$ python -q
>>> import numpy as np
>>> np.set_printoptions(precision=2, suppress=True, linewidth=200)
>>> M2 = np.array([[-1, -3], [-1, 0]])
>>> W2 = np.array([[2, 2, 2], [0, 3, 2], [2, 3, 0]])
>>> feats = np.block([[M2, np.array([[0, 3, 0], [1, 1, 3]])], [np.zeros((3, 2)), W2]])
>>> feats
array([[-1., -3.,  0.,  3.,  0.],
       [-1.,  0.,  1.,  1.,  3.],
       [ 0.,  0.,  2.,  2.,  2.],
       [ 0.,  0.,  0.,  3.,  2.],
       [ 0.,  0.,  2.,  3.,  0.]])
>>> x0 = np.array([-3, -1, -3, -1, 1])
>>> target = feats @ x0
>>> target
array([ 3.,  2., -6., -1., -9.])
>>> print(np.linalg.solve(feats, 4 * target))
[-12.  -4. -12.  -4.   4.]
>>> np.round(np.linalg.solve(feats.T, feats[0]), 2) + 0
array([1., 0., 0., 0., 0.])
>>> np.linalg.solve(feats, target + feats[:, 1])
array([-3.,  0., -3., -1.,  1.])
>>> O, r_ = np.linalg.qr(feats)
>>> print(round(abs(r_[0, 0]), 2), round(float(np.linalg.norm(feats[:, 0])), 2))
1.41 1.41
>>> np.round(np.trace(O @ O.T), 2)
np.float64(5.0)
>>> print(r_)
[[ 1.41  2.12 -0.71 -2.83 -2.12]
 [ 0.    2.12  0.71 -1.41  2.12]
 [ 0.    0.   -2.83 -3.54 -1.41]
 [ 0.    0.    0.   -3.08 -1.62]
 [ 0.    0.    0.    0.   -1.84]]
>>> [int(np.linalg.matrix_rank(np.linalg.matrix_power(r_, p))) for p in range(1, 6)]
[5, 5, 5, 5, 5]
>>> np.prod(np.diag(r_)), round(float(np.linalg.det(r_)), 2)
(np.float64(-48.0), -48.0)
>>> rng = np.random.default_rng(92)
>>> lab = rng.permutation(5)
>>> lab
array([2, 3, 0, 4, 1])
>>> M2 = feats[lab][:, lab]
>>> round(np.linalg.det(M2), 2), round(np.linalg.det(feats[lab]), 2)
(np.float64(48.0), np.float64(-48.0))
>>> np.sort(np.abs(np.linalg.eigvals(M2)))
array([1.3 , 1.67, 1.85, 2.3 , 5.18])
>>> np.diag(M2)
array([ 2.,  3., -1.,  0.,  0.])
